>>> import numpy as np
>>> from numpy import linalg as LA
>>> np.set_printoptions(precision=3, suppress=True, linewidth=120, sign=" ")
>>> def rnd(a):
...     return np.round(a, 3) + 0
... 
>>> K = np.load("w.npy")
>>> K
array([[ 1,  0, -5,  6,  0,  0],
       [ 0, -8,  0,  0,  2, -1],
       [ 2,  0, -6, -2,  0,  0],
       [ 3,  0, -5, -8,  0,  0],
       [ 0,  4,  0,  0, -4,  2],
       [ 0, -9,  0,  0, -5, -8]])
>>> O, V = LA.qr(K[:, :4])[0], LA.qr(K[:, 4:])[0]
>>> sv = LA.svd(O.T @ V, compute_uv=False)
>>> rnd(LA.norm(O @ O.T - V @ V.T, 2))
np.float64(1.0)
>>> rnd(np.degrees(np.arccos(sv.clip(0, 1))))
array([ 25.021,  90.   ])
>>> M = np.array([[0, 0, 0, 0, 0, 0, 0, 0],
...     [0, 2, 0, 0, 0, 0, 0, 0],
...     [0, 0, 0, 0, 0, 0, 0, 0],
...     [0, 0, 0, 0, 0, 0, 0, 0],
...     [0, 0, 0, 0, 3, 0, 0, 0],
...     [0, 0, 0, 0, 0, 1, 0, 0],
...     [0, 0, 0, 0, 0, 0, -3, 0],
...     [0, 0, 0, 0, 0, 0, 0, -1]])
>>> np.unique(M.round(6), axis=0).shape
(6, 8)
>>> LA.lstsq(M[:-1].T, M[-1])[2]
np.int32(4)
>>> vals, V = LA.eigh(M)
>>> (vals > 1e-8).sum(), (vals < -1e-8).sum()
(np.int64(3), np.int64(2))
>>> rnd(LA.eigvalsh(M @ M))
array([ 0.,  0.,  0.,  1.,  1.,  4.,  9.,  9.])
>>> vals.sum(), np.trace(M)
(np.float64(2.0), np.int64(2))
>>> vals
array([-3., -1.,  0.,  0.,  0.,  1.,  2.,  3.])
>>> np.abs(V[:, -1])
array([ 0.,  0.,  0.,  0.,  1.,  0.,  0.,  0.])
>>> def softmax(z):
...     e = np.exp(z - z.max(axis=-1, keepdims=True))
...     return e / e.sum(axis=-1, keepdims=True)
... 
>>> rnd(softmax(K[5] + 2))
array([ 0.333,  0.   ,  0.333,  0.333,  0.002,  0.   ])
>>> rnd(softmax(K[5]))
array([ 0.333,  0.   ,  0.333,  0.333,  0.002,  0.   ])
>>> S = K @ K.T / np.sqrt(6)
>>> rnd(softmax(S)[5] @ K)
array([ 0., -9.,  0.,  0., -5., -8.])
>>> rnd(softmax(S + np.triu(np.full(S.shape, -np.inf), 1)))
array([[ 1.,  0.,  0.,  0.,  0.,  0.],
       [ 0.,  1.,  0.,  0.,  0.,  0.],
       [ 0.,  0.,  1.,  0.,  0.,  0.],
       [ 0.,  0.,  0.,  1.,  0.,  0.],
       [ 0.,  0.,  0.,  0.,  1.,  0.],
       [ 0.,  0.,  0.,  0.,  0.,  1.]])
>>> rnd(softmax(S))
array([[ 1.   ,  0.   ,  0.   ,  0.   ,  0.   ,  0.   ],
       [ 0.   ,  0.399,  0.   ,  0.   ,  0.   ,  0.601],
       [ 0.   ,  0.   ,  0.037,  0.963,  0.   ,  0.   ],
       [ 0.   ,  0.   ,  0.   ,  1.   ,  0.   ,  0.   ],
       [ 0.   ,  0.   ,  0.   ,  0.   ,  1.   ,  0.   ],
       [ 0.   ,  0.   ,  0.   ,  0.   ,  0.   ,  1.   ]])
>>> [round(float(x), 3) for x in LA.svd(M, compute_uv=False)[:3]]
[3.0, 3.0, 2.0]
>>> np.argsort(-LA.norm(M, axis=0).round(6), kind="stable")[:3]
array([ 4,  6,  1])
>>> LA.cond(M) > 100
np.True_
>>> rnd(LA.norm(M, 2) / LA.norm(M))
np.float64(0.612)
>>> feats = np.loadtxt("m.csv", delimiter=",")
>>> feats
array([[-11.518,   7.648,   3.259,   5.611,   2.611,  -3.13 ,  -1.741,   7.648],
       [ -8.396,   3.745,   1.698,   7.953,   4.953,  -2.349,  -3.302,   3.745],
       [ -9.484,   5.105,   2.242,   7.137,   4.137,  -2.621,  -2.758,   5.105],
       [ -3.852,  -1.934,  -0.574,  11.361,   8.361,  -1.213,  -5.574,  -1.934],
       [ -5.824,   0.53 ,   0.412,   9.882,   6.882,  -1.706,  -4.588,   0.53 ],
       [ -5.258,  -0.178,   0.129,  10.307,   7.307,  -1.564,  -4.871,  -0.178],
       [ -2.757,  -3.303,  -1.121,  12.182,   9.182,  -0.939,  -6.121,  -3.303],
       [ -4.084,  -1.645,  -0.458,  11.187,   8.187,  -1.271,  -5.458,  -1.645],
       [ -7.412,   2.515,   1.206,   8.691,   5.691,  -2.103,  -3.794,   2.515],
       [ -7.702,   2.878,   1.351,   8.473,   5.473,  -2.176,  -3.649,   2.878],
       [-11.462,   7.578,   3.231,   5.653,   2.653,  -3.116,  -1.769,   7.578],
       [ -7.137,   2.171,   1.068,   8.898,   5.898,  -2.034,  -3.932,   2.171],
       [-11.334,   7.418,   3.167,   5.749,   2.749,  -3.084,  -1.833,   7.418],
       [ -6.2  ,   1.   ,   0.6  ,   9.6  ,   6.6  ,  -1.8  ,  -4.4  ,   1.   ],
       [ -2.658,  -3.427,  -1.171,  12.256,   9.256,  -0.915,  -6.171,  -3.427],
       [ -9.232,   4.79 ,   2.116,   7.326,   4.326,  -2.558,  -2.884,   4.79 ],
       [ -9.95 ,   5.687,   2.475,   6.788,   3.788,  -2.737,  -2.525,   5.687],
       [ -7.41 ,   2.513,   1.205,   8.692,   5.692,  -2.103,  -3.795,   2.513],
       [ -7.907,   3.134,   1.454,   8.32 ,   5.32 ,  -2.227,  -3.546,   3.134],
       [ -7.371,   2.464,   1.186,   8.721,   5.721,  -2.093,  -3.814,   2.464],
       [ -7.307,   2.383,   1.153,   8.77 ,   5.77 ,  -2.077,  -3.847,   2.383],
       [ -8.497,   3.871,   1.748,   7.877,   4.877,  -2.374,  -3.252,   3.871]])
>>> theta = np.radians(20)
>>> r_ = np.eye(8)
>>> r_[7, 7] = r_[5, 5] = np.cos(theta)
>>> r_[7, 5], r_[5, 7] = -np.sin(theta), np.sin(theta)
>>> rnd(r_)
array([[ 1.   ,  0.   ,  0.   ,  0.   ,  0.   ,  0.   ,  0.   ,  0.   ],
       [ 0.   ,  1.   ,  0.   ,  0.   ,  0.   ,  0.   ,  0.   ,  0.   ],
       [ 0.   ,  0.   ,  1.   ,  0.   ,  0.   ,  0.   ,  0.   ,  0.   ],
       [ 0.   ,  0.   ,  0.   ,  1.   ,  0.   ,  0.   ,  0.   ,  0.   ],
       [ 0.   ,  0.   ,  0.   ,  0.   ,  1.   ,  0.   ,  0.   ,  0.   ],
       [ 0.   ,  0.   ,  0.   ,  0.   ,  0.   ,  0.94 ,  0.   ,  0.342],
       [ 0.   ,  0.   ,  0.   ,  0.   ,  0.   ,  0.   ,  1.   ,  0.   ],
       [ 0.   ,  0.   ,  0.   ,  0.   ,  0.   , -0.342,  0.   ,  0.94 ]])
>>> Y = feats @ r_.T
>>> np.allclose(LA.norm(feats, axis=1), LA.norm(Y, axis=1))
True
>>> rnd(LA.det(r_)), rnd(np.trace(r_))
(np.float64(1.0), np.float64(7.879))
>>> rnd(LA.svd(feats, compute_uv=False)), rnd(LA.svd(Y, compute_uv=False))
(array([ 65.648,  28.652,   0.002,   0.001,   0.001,   0.   ,   0.   ,   0.   ]), array([ 65.648,  28.652,   0.002,   0.001,   0.001,   0.   ,   0.   ,   0.   ]))
>>> rnd(np.abs(Y - feats).max(axis=0))
array([ 0.   ,  0.   ,  0.   ,  0.   ,  0.   ,  2.805,  0.   ,  0.609])
